>>> import numpy as np
>>> from numpy import linalg as LA
>>> np.set_printoptions(precision=3, suppress=True, linewidth=160)
>>> arr = np.loadtxt("m.csv", delimiter=",")
>>> print(arr)
[[ 0.012 -0.012  0.037  0.012 -0.061 -0.037 -0.037 -0.037 -0.037 -0.037]
 [-0.012  0.012 -0.037 -0.012  0.061  0.037  0.037  0.037  0.037  0.037]
 [ 0.037 -0.037  0.11   0.037 -0.183 -0.11  -0.11  -0.11  -0.11  -0.11 ]
 [ 0.012 -0.012  0.037  0.012 -0.061 -0.037 -0.037 -0.037 -0.037 -0.037]
 [-0.061  0.061 -0.183 -0.061  0.305  0.183  0.183  0.183  0.183  0.183]
 [-0.037  0.037 -0.11  -0.037  0.183  0.11   0.11   0.11   0.11   0.11 ]
 [-0.037  0.037 -0.11  -0.037  0.183  0.11   0.11   0.11   0.11   0.11 ]
 [-0.037  0.037 -0.11  -0.037  0.183  0.11   0.11   0.11   0.11   0.11 ]
 [-0.037  0.037 -0.11  -0.037  0.183  0.11   0.11   0.11   0.11   0.11 ]
 [-0.037  0.037 -0.11  -0.037  0.183  0.11   0.11   0.11   0.11   0.11 ]]
>>> x = np.array([2, 2, -3, -2, -3, 3, 3, -2, -2, 2])
>>> print((arr * x).sum(axis=1))
[-0.098  0.098 -0.293 -0.098  0.488  0.293  0.293  0.293  0.293  0.293]
>>> print(arr @ (2 * x))
[-0.195  0.195 -0.585 -0.195  0.976  0.585  0.585  0.585  0.585  0.585]
>>> print((arr @ x).argmax())
4
>>> rank = LA.matrix_rank(arr)
>>> print(rank)
1
>>> N = LA.svd(arr)[2][rank:].T
>>> print([int(LA.matrix_rank(arr[:i])) for i in range(1, len(arr) + 1)])
[1, 1, 1, 1, 1, 1, 1, 1, 1, 1]
>>> print([int(LA.matrix_rank(np.delete(arr, i, axis=0))) for i in range(10)])
[1, 1, 1, 1, 1, 1, 1, 1, 1, 1]
>>> E = np.array([[0.5, 1.2, 0.1, -0.4, -0.3, 0.0, -0.6, 1.6, -0.1, -0.3],
...     [0.0, -0.4, -1.6, -0.4, 0.0, -0.6, 0.8, -2.3, -0.4, -1.0],
...     [1.3, -1.0, 0.9, 1.6, -0.9, 0.9, 0.9, 0.7, 1.1, -2.5],
...     [0.0, 0.2, 0.9, -1.0, 0.8, -0.2, 0.5, -0.8, -1.3, 0.1],
...     [-2.1, 0.3, -0.9, -0.3, -0.5, 1.6, 0.0, 1.5, 0.1, 0.8],
...     [-0.5, -0.4, 0.8, -0.6, -0.8, -0.9, -0.9, 1.6, 1.3, -1.5],
...     [-0.1, 1.4, -0.1, -0.5, 0.5, 1.4, 1.9, -0.9, 1.5, -0.1],
...     [0.5, -0.2, -0.5, 0.8, -0.1, -0.1, -0.2, -0.7, -0.7, 0.5],
...     [-0.2, -0.3, -1.2, 0.1, -0.2, -0.4, -0.3, 1.8, 0.7, 1.0],
...     [-0.7, -0.3, 1.2, 1.1, 0.3, 0.3, 0.7, 1.1, -0.5, 0.2]])
>>> E[:, 4] *= 3
>>> print(E)
[[ 0.5  1.2  0.1 -0.4 -0.9  0.  -0.6  1.6 -0.1 -0.3]
 [ 0.  -0.4 -1.6 -0.4  0.  -0.6  0.8 -2.3 -0.4 -1. ]
 [ 1.3 -1.   0.9  1.6 -2.7  0.9  0.9  0.7  1.1 -2.5]
 [ 0.   0.2  0.9 -1.   2.4 -0.2  0.5 -0.8 -1.3  0.1]
 [-2.1  0.3 -0.9 -0.3 -1.5  1.6  0.   1.5  0.1  0.8]
 [-0.5 -0.4  0.8 -0.6 -2.4 -0.9 -0.9  1.6  1.3 -1.5]
 [-0.1  1.4 -0.1 -0.5  1.5  1.4  1.9 -0.9  1.5 -0.1]
 [ 0.5 -0.2 -0.5  0.8 -0.3 -0.1 -0.2 -0.7 -0.7  0.5]
 [-0.2 -0.3 -1.2  0.1 -0.6 -0.4 -0.3  1.8  0.7  1. ]
 [-0.7 -0.3  1.2  1.1  0.9  0.3  0.7  1.1 -0.5  0.2]]
>>> u, g = E[7], E[8]
>>> print(np.round(u @ g, 3))
-0.33
>>> print(np.round(u @ u, 3))
2.55
>>> p = (u @ g) / (u @ u) * u
>>> print((g - p) @ u)
0.0
>>> print(LA.matrix_rank(np.outer(u, g)))
1
>>> print(round(float(LA.norm(u + g) ** 2 + LA.norm(u - g) ** 2), 3))
18.94
>>> rng = np.random.default_rng(88)
>>> labels = rng.permutation(10)
>>> A2 = E[:, labels] * rng.choice([-1, 1], 10)
>>> print(A2)
[[-0.1  1.2 -1.6  0.5  0.4  0.1  0.6  0.   0.3 -0.9]
 [ 1.6 -0.4  2.3  0.   0.4  0.4 -0.8 -0.6  1.   0. ]
 [-0.9 -1.  -0.7  1.3 -1.6 -1.1 -0.9  0.9  2.5 -2.7]
 [-0.9  0.2  0.8  0.   1.   1.3 -0.5 -0.2 -0.1  2.4]
 [ 0.9  0.3 -1.5 -2.1  0.3 -0.1 -0.   1.6 -0.8 -1.5]
 [-0.8 -0.4 -1.6 -0.5  0.6 -1.3  0.9 -0.9  1.5 -2.4]
 [ 0.1  1.4  0.9 -0.1  0.5 -1.5 -1.9  1.4  0.1  1.5]
 [ 0.5 -0.2  0.7  0.5 -0.8  0.7  0.2 -0.1 -0.5 -0.3]
 [ 1.2 -0.3 -1.8 -0.2 -0.1 -0.7  0.3 -0.4 -1.  -0.6]
 [-1.2 -0.3 -1.1 -0.7 -1.1  0.5 -0.7  0.3 -0.2  0.9]]
>>> left, _, VT = LA.svd(E.T @ A2)
>>> print(np.round(LA.lstsq(E, A2)[0], 3) + 0)
[[ 0.  0.  0.  1.  0.  0.  0.  0.  0.  0.]
 [ 0.  1.  0.  0.  0.  0.  0.  0.  0.  0.]
 [-1.  0.  0.  0.  0.  0.  0.  0.  0.  0.]
 [ 0.  0.  0.  0. -1.  0.  0.  0.  0.  0.]
 [ 0.  0.  0.  0.  0.  0.  0.  0.  0.  1.]
 [ 0.  0.  0.  0.  0.  0.  0.  1.  0.  0.]
 [ 0.  0.  0.  0.  0.  0. -1.  0.  0.  0.]
 [ 0.  0. -1.  0.  0.  0.  0.  0.  0.  0.]
 [ 0.  0.  0.  0.  0. -1.  0.  0.  0.  0.]
 [ 0.  0.  0.  0.  0.  0.  0.  0. -1.  0.]]
